$ python -q
>>> import numpy as np
>>> np.set_printoptions(precision=1, suppress=True, linewidth=120, legacy="1.25")
>>> def tidy(a):
...     return np.round(a, 1) + 0
... 
>>> X = np.load("x.npy")
>>> X
array([[  47,    9,  -47,   10,   47,   -2,  -45,   71],
       [  33,  -15,  -22,  -29,   39,    1,  -40,  -41],
       [ 157,   -2,  -96, -124,   53,  -43,  -10,  -14],
       [  38,    8,  -18,  -38,  -14,  -20,   34,    8],
       [  60,  -20,  -56,  -12,  100,   12, -112,  -12],
       [  18,  -10,   -8,  -26,   14,   -2,  -12,  -38]])
>>> # rank 3
>>> U, sig, Vh = np.linalg.svd(X)
>>> tidy(sig)
array([283.5, 152.3, 100.4,   0. ,   0. ,   0. ])
>>> B = U[:, :3] @ np.diag(sig[:3]) @ Vh[:3]
>>> np.linalg.matrix_rank(X, rtol=0.05)
3
>>> tidy(np.linalg.norm(X - B, 2)), tidy(sig[3])
(0.0, 0.0)
>>> tidy(np.abs(X - B).max())
0.0
>>> tidy(B)
array([[  47.,    9.,  -47.,   10.,   47.,   -2.,  -45.,   71.],
       [  33.,  -15.,  -22.,  -29.,   39.,    1.,  -40.,  -41.],
       [ 157.,   -2.,  -96., -124.,   53.,  -43.,  -10.,  -14.],
       [  38.,    8.,  -18.,  -38.,  -14.,  -20.,   34.,    8.],
       [  60.,  -20.,  -56.,  -12.,  100.,   12., -112.,  -12.],
       [  18.,  -10.,   -8.,  -26.,   14.,   -2.,  -12.,  -38.]])
>>> np.linalg.matrix_rank(B)
3
>>> tidy(np.linalg.norm(X - B) / np.linalg.norm(X))
0.0
>>> f, r1 = B[0], B[2]
>>> f @ f
13878.0
>>> tidy(f @ r1)
12666.0
>>> pr = (f @ r1) / (f @ f) * f
>>> tidy(r1 - pr)
array([ 114.1,  -10.2,  -53.1, -133.1,   10.1,  -41.2,   31.1,  -78.8])
>>> (r1 - pr) @ f
0.0
>>> tidy(np.linalg.norm(f + r1) ** 2 + np.linalg.norm(f - r1) ** 2)
136154.0
>>> np.linalg.matrix_rank(np.outer(f, r1))
1
>>> tidy(np.outer(f, r1))
array([[ 7379.,   -94., -4512., -5828.,  2491., -2021.,  -470.,  -658.],
       [ 1413.,   -18.,  -864., -1116.,   477.,  -387.,   -90.,  -126.],
       [-7379.,    94.,  4512.,  5828., -2491.,  2021.,   470.,   658.],
       [ 1570.,   -20.,  -960., -1240.,   530.,  -430.,  -100.,  -140.],
       [ 7379.,   -94., -4512., -5828.,  2491., -2021.,  -470.,  -658.],
       [ -314.,     4.,   192.,   248.,  -106.,    86.,    20.,    28.],
       [-7065.,    90.,  4320.,  5580., -2385.,  1935.,   450.,   630.],
       [11147.,  -142., -6816., -8804.,  3763., -3053.,  -710.,  -994.]])
>>> np.diff(X, axis=0)
array([[ -14,  -24,   25,  -39,   -8,    3,    5, -112],
       [ 124,   13,  -74,  -95,   14,  -44,   30,   27],
       [-119,   10,   78,   86,  -67,   23,   44,   22],
       [  22,  -28,  -38,   26,  114,   32, -146,  -20],
       [ -42,   10,   48,  -14,  -86,  -14,  100,  -26]])
>>> tidy(np.linalg.svd(X, compute_uv=False))
array([283.5, 152.3, 100.4,   0. ,   0. ,   0. ])
>>> X - X[0]
array([[   0,    0,    0,    0,    0,    0,    0,    0],
       [ -14,  -24,   25,  -39,   -8,    3,    5, -112],
       [ 110,  -11,  -49, -134,    6,  -41,   35,  -85],
       [  -9,   -1,   29,  -48,  -61,  -18,   79,  -63],
       [  13,  -29,   -9,  -22,   53,   14,  -67,  -83],
       [ -29,  -19,   39,  -36,  -33,    0,   33, -109]])
>>> np.linalg.matrix_rank(X)
3
>>> np.count_nonzero(X)
48
>>> tidy(np.linalg.norm(X))
337.2
>>> np.unravel_index(np.abs(X).argmax(), X.shape)
(2, 0)
